In [1]: import numpy as np

In [2]: from numpy import linalg as LA

In [3]: np.set_printoptions(precision=3, suppress=True, linewidth=160)

In [4]: arr = np.array([[-2, -2, -2, -2],
   ...:     [-2, -4, -4, -4],
   ...:     [-2, -4, -6, -6],
   ...:     [-2, -4, -6, -8]])

In [5]: rng = np.random.default_rng(179)

In [6]: labels = rng.permutation(4)

In [7]: labels
Out[7]: array([1, 3, 0, 2])

In [8]: A2 = arr[labels][:, labels]

In [9]: np.sort(np.abs(LA.eigvals(A2)))
Out[9]: array([ 0.566,  0.852,  2.   , 16.582])

In [10]: np.allclose(A2, arr)
Out[10]: False

In [11]: A2
Out[11]: 
array([[-4, -4, -2, -4],
       [-4, -8, -2, -6],
       [-2, -2, -2, -2],
       [-4, -6, -2, -6]])

In [12]: J = np.loadtxt("a.csv", delimiter=",")

In [13]: J
Out[13]: 
array([[ 14.904, -12.877,  -3.471],
       [ -4.975, -10.1  , -16.53 ],
       [  4.013,  10.669,  16.433],
       [-14.203,  13.313,   4.588],
       [-17.278,   9.818,  -2.253],
       [ 13.427,   2.793,  14.557],
       [-17.439,   4.825,  -8.521],
       [-10.178,  14.464,   9.338],
       [  8.822,   7.371,  16.366],
       [ -6.486,  -9.118, -16.577],
       [  1.326, -13.128, -15.03 ],
       [-17.677,   6.269,  -6.945],
       [ 16.722,  -2.603,  10.658],
       [ -5.912,  -9.504, -16.575],
       [-16.603,   2.32 , -10.907],
       [ 17.344,  -9.63 ,   2.54 ],
       [ -8.311,  -7.78 , -16.444],
       [  4.056, -13.936, -13.761],
       [ 16.755,  -2.683,  10.586],
       [ -1.315, -12.057, -15.903],
       [  2.172,  11.649,  16.111]])

In [14]: cov = np.cov(J, rowvar=False)

In [15]: cov.shape
Out[15]: (3, 3)

In [16]: np.argsort(-J.std(axis=0).round(6), kind="stable")
Out[16]: array([2, 0, 1])

In [17]: np.round(LA.eigvalsh(cov)[::-1], 3) + 0
Out[17]: array([242.453, 171.421,   0.   ])
